% python3 -q
>>> import numpy as np
>>> np.set_printoptions(precision=2, suppress=True, linewidth=120)
>>> tidy = lambda a: np.round(a, 2) + 0
>>> mat = np.loadtxt("layer2.csv", delimiter=",")
>>> mat
array([[ 0.,  2.,  0.,  0.,  3.,  0.,  0.,  5.,  3.,  5.,  0.],
       [ 0.,  2.,  0.,  0.,  4.,  0.,  0.,  6.,  3.,  3.,  0.],
       [ 0.,  0.,  0.,  0.,  4.,  0.,  0.,  1.,  2.,  0.,  0.],
       [ 0.,  1.,  4.,  0.,  0.,  2.,  0.,  7.,  0.,  9.,  2.],
       [ 2.,  0.,  0.,  3.,  5.,  2.,  5.,  0.,  1.,  0.,  0.],
       [ 0.,  0.,  0.,  1.,  2.,  4.,  1.,  0.,  0.,  0.,  0.],
       [ 3.,  0.,  0.,  2.,  6.,  2.,  3.,  0.,  2.,  0.,  0.],
       [ 0.,  0.,  0.,  0.,  2.,  4.,  0.,  5.,  0.,  3.,  0.],
       [ 0.,  1.,  4.,  0.,  0.,  2.,  0.,  7.,  0.,  9.,  2.],
       [ 0.,  2.,  6.,  0.,  0.,  0.,  0.,  7.,  1., 13.,  3.],
       [ 2.,  1.,  0.,  0.,  5.,  0.,  0.,  0.,  4.,  0.,  0.],
       [ 0.,  0.,  0.,  0.,  4.,  4.,  0.,  4.,  1.,  0.,  0.],
       [ 3.,  1.,  0.,  0.,  6.,  0.,  0.,  1.,  4.,  0.,  0.],
       [ 0.,  2.,  4.,  0.,  0.,  0.,  0.,  2.,  3., 11.,  0.],
       [ 3.,  0.,  0.,  1.,  6.,  0.,  1.,  0.,  3.,  0.,  0.],
       [ 0.,  1.,  0.,  0.,  3.,  0.,  0.,  0.,  4.,  3.,  0.],
       [ 0.,  0.,  0.,  0.,  2.,  4.,  0.,  5.,  0.,  3.,  0.],
       [ 0.,  2.,  8.,  0.,  0.,  0.,  0.,  6.,  1., 15.,  4.],
       [ 0.,  0.,  6.,  0.,  0.,  4.,  0.,  4.,  0.,  7.,  3.],
       [ 0.,  0.,  0.,  1.,  2.,  0.,  1.,  0.,  1.,  1.,  0.],
       [ 0.,  0.,  0.,  0.,  2.,  0.,  0.,  2.,  1.,  3.,  0.],
       [ 0.,  0.,  2.,  1.,  1.,  2.,  1.,  0.,  0.,  1.,  0.],
       [ 2.,  0.,  0.,  1.,  5.,  0.,  1.,  0.,  3.,  0.,  0.],
       [ 0.,  2.,  0.,  0.,  3.,  2.,  0.,  8.,  2.,  5.,  0.],
       [ 0.,  1.,  0.,  0.,  3.,  0.,  0.,  1.,  3.,  3.,  0.],
       [ 0.,  2.,  6.,  0.,  0.,  0.,  0.,  7.,  1., 13.,  3.],
       [ 0.,  0.,  0.,  0.,  3.,  2.,  0.,  3.,  1.,  1.,  0.],
       [ 0.,  0.,  4.,  0.,  0.,  0.,  0.,  3.,  0.,  7.,  1.],
       [ 0.,  0.,  4.,  0.,  0.,  4.,  0.,  1.,  0.,  3.,  1.],
       [ 0.,  0.,  0.,  2.,  4.,  4.,  3.,  0.,  0.,  0.,  0.],
       [ 2.,  2.,  0.,  0.,  5.,  0.,  0.,  1.,  5.,  1.,  0.],
       [ 0.,  0.,  0.,  3.,  3.,  0.,  5.,  0.,  1.,  0.,  0.],
       [ 1.,  2.,  0.,  0.,  4.,  0.,  0.,  0.,  5.,  3.,  0.],
       [ 0.,  0.,  2.,  0.,  1.,  0.,  0.,  0.,  2.,  5.,  0.],
       [ 0.,  0.,  0.,  0.,  3.,  6.,  0.,  6.,  0.,  1.,  0.],
       [ 2.,  0.,  0.,  3.,  5.,  2.,  5.,  0.,  1.,  0.,  0.],
       [ 0.,  0.,  8.,  0.,  0.,  4.,  0.,  2.,  0.,  7.,  4.]])
>>> tidy(np.linalg.norm(mat[14], 1)), tidy(np.linalg.norm(mat[14], np.inf))
(np.float64(14.0), np.float64(6.0))
>>> tidy(np.linalg.norm(mat[14] - mat[24]))
np.float64(5.57)
>>> tidy(np.linalg.norm(mat, 2))
np.float64(43.84)
>>> np.linalg.norm(mat, axis=1).argmax()
np.int64(17)
>>> tidy(mat.mean(axis=0))
array([0.54, 0.65, 1.57, 0.49, 2.59, 1.46, 0.7 , 2.54, 1.57, 3.65, 0.62])
>>> mat.shape
(37, 11)
>>> tidy(np.linalg.norm(mat))
np.float64(55.21)
>>> tidy(np.linalg.svd(mat, compute_uv=False))
array([43.84, 24.65, 14.86, 13.01,  8.38,  5.61,  3.4 ,  2.93,  1.92,  1.4 ,  0.63])
>>> u = np.array([0, 0, 1])
>>> np.convolve(mat[31], u)
array([0., 0., 0., 0., 0., 3., 3., 0., 5., 0., 1., 0., 0.])
>>> np.cross(mat[31, :3], mat[9, :3])
array([0., 0., 0.])
>>> np.correlate(mat[31], mat[9], "full")
array([ 0.,  0.,  0.,  9., 48., 42., 39., 86.,  8., 48.,  1., 25., 24.,  6., 30., 10.,  6.,  2.,  0.,  0.,  0.])
>>> np.polyval(u, mat[31])
array([1., 1., 1., 1., 1., 1., 1., 1., 1., 1., 1.])
>>> K = np.load("sample15.npy")
>>> K
array([[  5,   7,   1,   6,   1,   5,   8,   2,   1,   6],
       [  6,   3,   3,   9,   3,   6,   6,   6,   3,   0],
       [  4,   5,   1,   5,   1,   4,   6,   2,   1,   4],
       [ -5,  -7,  -1,  -6,  -1,  -5,  -8,  -2,  -1,  -6],
       [ -7,  -8,  -2,  -9,  -2,  -7, -10,  -4,  -2,  -6],
       [  5,   4,   2,   7,   2,   5,   6,   4,   2,   2],
       [ -1,  -2,   0,  -1,   0,  -1,  -2,   0,   0,  -2],
       [  0,   0,   0,   0,   0,   0,   0,   0,   0,   0],
       [  4,   2,   2,   6,   2,   4,   4,   4,   2,   0],
       [  1,  -4,   2,   3,   2,   1,  -2,   4,   2,  -6],
       [ -1,   1,  -1,  -2,  -1,  -1,   0,  -2,  -1,   2],
       [  0,  -3,   1,   1,   1,   0,  -2,   2,   1,  -4],
       [  2,  -2,   2,   4,   2,   2,   0,   4,   2,  -4]])
>>> K.reshape(2, -1)
array([[  5,   7,   1,   6,   1,   5,   8,   2,   1,   6,   6,   3,   3,   9,   3,   6,   6,   6,   3,   0,   4,   5,
          1,   5,   1,   4,   6,   2,   1,   4,  -5,  -7,  -1,  -6,  -1,  -5,  -8,  -2,  -1,  -6,  -7,  -8,  -2,  -9,
         -2,  -7, -10,  -4,  -2,  -6,   5,   4,   2,   7,   2,   5,   6,   4,   2,   2,  -1,  -2,   0,  -1,   0],
       [ -1,  -2,   0,   0,  -2,   0,   0,   0,   0,   0,   0,   0,   0,   0,   0,   4,   2,   2,   6,   2,   4,   4,
          4,   2,   0,   1,  -4,   2,   3,   2,   1,  -2,   4,   2,  -6,  -1,   1,  -1,  -2,  -1,  -1,   0,  -2,  -1,
          2,   0,  -3,   1,   1,   1,   0,  -2,   2,   1,  -4,   2,  -2,   2,   4,   2,   2,   0,   4,   2,  -4]])
>>> K.reshape(-1, 2)
array([[  5,   7],
       [  1,   6],
       [  1,   5],
       [  8,   2],
       [  1,   6],
       [  6,   3],
       [  3,   9],
       [  3,   6],
       [  6,   6],
       [  3,   0],
       [  4,   5],
       [  1,   5],
       [  1,   4],
       [  6,   2],
       [  1,   4],
       [ -5,  -7],
       [ -1,  -6],
       [ -1,  -5],
       [ -8,  -2],
       [ -1,  -6],
       [ -7,  -8],
       [ -2,  -9],
       [ -2,  -7],
       [-10,  -4],
       [ -2,  -6],
       [  5,   4],
       [  2,   7],
       [  2,   5],
       [  6,   4],
       [  2,   2],
       [ -1,  -2],
       [  0,  -1],
       [  0,  -1],
       [ -2,   0],
       [  0,  -2],
       [  0,   0],
       [  0,   0],
       [  0,   0],
       [  0,   0],
       [  0,   0],
       [  4,   2],
       [  2,   6],
       [  2,   4],
       [  4,   4],
       [  2,   0],
       [  1,  -4],
       [  2,   3],
       [  2,   1],
       [ -2,   4],
       [  2,  -6],
       [ -1,   1],
       [ -1,  -2],
       [ -1,  -1],
       [  0,  -2],
       [ -1,   2],
       [  0,  -3],
       [  1,   1],
       [  1,   0],
       [ -2,   2],
       [  1,  -4],
       [  2,  -2],
       [  2,   4],
       [  2,   2],
       [  0,   4],
       [  2,  -4]])
>>> K.ravel(order="F")
array([  5,   6,   4,  -5,  -7,   5,  -1,   0,   4,   1,  -1,   0,   2,   7,   3,   5,  -7,  -8,   4,  -2,   0,   2,
        -4,   1,  -3,  -2,   1,   3,   1,  -1,  -2,   2,   0,   0,   2,   2,  -1,   1,   2,   6,   9,   5,  -6,  -9,
         7,  -1,   0,   6,   3,  -2,   1,   4,   1,   3,   1,  -1,  -2,   2,   0,   0,   2,   2,  -1,   1,   2,   5,
         6,   4,  -5,  -7,   5,  -1,   0,   4,   1,  -1,   0,   2,   8,   6,   6,  -8, -10,   6,  -2,   0,   4,  -2,
         0,  -2,   0,   2,   6,   2,  -2,  -4,   4,   0,   0,   4,   4,  -2,   2,   4,   1,   3,   1,  -1,  -2,   2,
         0,   0,   2,   2,  -1,   1,   2,   6,   0,   4,  -6,  -6,   2,  -2,   0,   0,  -6,   2,  -4,  -4])
>>> blk = K.reshape(13, 2, -1)
>>> blk.sum(axis=1)
array([[ 10,  15,   3,   7,   7],
       [ 12,   9,   9,  12,   3],
       [  8,  11,   3,   6,   5],
       [-10, -15,  -3,  -7,  -7],
       [-14, -18,  -6, -11,  -8],
       [ 10,  10,   6,   9,   4],
       [ -2,  -4,   0,  -1,  -2],
       [  0,   0,   0,   0,   0],
       [  8,   6,   6,   8,   2],
       [  2,  -6,   6,   5,  -4],
       [ -2,   1,  -3,  -3,   1],
       [  0,  -5,   3,   2,  -3],
       [  4,  -2,   6,   6,  -2]])
>>> np.swapaxes(blk, 1, 2)[11]
array([[ 0,  0],
       [-3, -2],
       [ 1,  2],
       [ 1,  1],
       [ 1, -4]])
>>> blk.shape
(13, 2, 5)
>>> np.einsum("ihd,jhd->hij", blk, blk).shape
(2, 13, 13)
>>> blk.transpose(1, 0, 2)
array([[[  5,   7,   1,   6,   1],
        [  6,   3,   3,   9,   3],
        [  4,   5,   1,   5,   1],
        [ -5,  -7,  -1,  -6,  -1],
        [ -7,  -8,  -2,  -9,  -2],
        [  5,   4,   2,   7,   2],
        [ -1,  -2,   0,  -1,   0],
        [  0,   0,   0,   0,   0],
        [  4,   2,   2,   6,   2],
        [  1,  -4,   2,   3,   2],
        [ -1,   1,  -1,  -2,  -1],
        [  0,  -3,   1,   1,   1],
        [  2,  -2,   2,   4,   2]],

       [[  5,   8,   2,   1,   6],
        [  6,   6,   6,   3,   0],
        [  4,   6,   2,   1,   4],
        [ -5,  -8,  -2,  -1,  -6],
        [ -7, -10,  -4,  -2,  -6],
        [  5,   6,   4,   2,   2],
        [ -1,  -2,   0,   0,  -2],
        [  0,   0,   0,   0,   0],
        [  4,   4,   4,   2,   0],
        [  1,  -2,   4,   2,  -6],
        [ -1,   0,  -2,  -1,   2],
        [  0,  -2,   2,   1,  -4],
        [  2,   0,   4,   2,  -4]]])
